$ ipython --no-banner

In [1]: import numpy as np

In [2]: np.set_printoptions(precision=3, suppress=True, linewidth=160)

In [3]: mat = np.load("arr.npy")

In [4]: mat
Out[4]: 
array([[0, 1, 0],
       [1, 0, 0],
       [0, 0, 1]])

In [5]: # symmetric, so the eigenvalues are real

In [6]: np.linalg.norm(mat, axis=0)
Out[6]: array([1., 1., 1.])

In [7]: print(mat[:, 1] @ mat[:, 2])
0

In [8]: mat @ mat.T
Out[8]: 
array([[1, 0, 0],
       [0, 1, 0],
       [0, 0, 1]])

In [9]: mat.T @ mat
Out[9]: 
array([[1, 0, 0],
       [0, 1, 0],
       [0, 0, 1]])

In [10]: print(np.linalg.pinv(mat))
[[0. 1. 0.]
 [1. 0. 0.]
 [0. 0. 1.]]

In [11]: evals, evecs = np.linalg.eig(mat)

In [12]: evals
Out[12]: array([ 1., -1.,  1.])

In [13]: np.sort(np.linalg.eigvals(mat.T))
Out[13]: array([-1.,  1.,  1.])

In [14]: evals, evecs = np.linalg.eigh(mat)

In [15]: x = np.array([2, 0, 2])

In [16]: x @ mat @ x
Out[16]: np.int64(4)

In [17]: print(round(np.linalg.det(mat[::-1]), 3))
1.0

In [18]: round(np.linalg.eigvals(mat).sum().real, 3)
Out[18]: np.float64(1.0)

In [19]: np.einsum("ii->", mat)
Out[19]: np.int64(1)

In [20]: print(round(float(np.linalg.det(2 * mat)), 3), round(np.linalg.det(mat), 3))
-8.0 -1.0

In [21]: np.kron(np.eye(2, dtype=int), mat)
Out[21]: 
array([[0, 1, 0, 0, 0, 0],
       [1, 0, 0, 0, 0, 0],
       [0, 0, 1, 0, 0, 0],
       [0, 0, 0, 0, 1, 0],
       [0, 0, 0, 1, 0, 0],
       [0, 0, 0, 0, 0, 1]])

In [22]: np.linalg.eigvals(mat)
Out[22]: array([ 1., -1.,  1.])

In [23]: W0 = np.load("layer7.npy")

In [24]: W0
Out[24]: 
array([[0, 0, 0, 0, 1, 0, 0, 1],
       [0, 0, 1, 0, 0, 0, 1, 0],
       [0, 1, 0, 0, 0, 0, 0, 0],
       [0, 0, 0, 0, 1, 0, 0, 1],
       [1, 0, 0, 1, 0, 0, 0, 0],
       [0, 0, 0, 0, 0, 0, 0, 0],
       [0, 1, 0, 0, 0, 0, 0, 0],
       [1, 0, 0, 1, 0, 0, 0, 0]])

In [25]: Uu, sigma, vt = np.linalg.svd(W0)

In [26]: sigma.round(3) + 0
Out[26]: array([2.   , 2.   , 1.414, 1.414, 0.   , 0.   , 0.   , 0.   ])

In [27]: M2 = Uu[:, :4] @ np.diag(sigma[:4]) @ vt[:4]

In [28]: print(round(np.linalg.norm(W0 - M2, 2), 3), round(float(sigma[4]), 3))
0.0 0.0

In [29]: M2.round(3) + 0
Out[29]: 
array([[0., 0., 0., 0., 1., 0., 0., 1.],
       [0., 0., 1., 0., 0., 0., 1., 0.],
       [0., 1., 0., 0., 0., 0., 0., 0.],
       [0., 0., 0., 0., 1., 0., 0., 1.],
       [1., 0., 0., 1., 0., 0., 0., 0.],
       [0., 0., 0., 0., 0., 0., 0., 0.],
       [0., 1., 0., 0., 0., 0., 0., 0.],
       [1., 0., 0., 1., 0., 0., 0., 0.]])

In [30]: np.linalg.matrix_rank(W0, rtol=0.05)
Out[30]: np.int64(4)
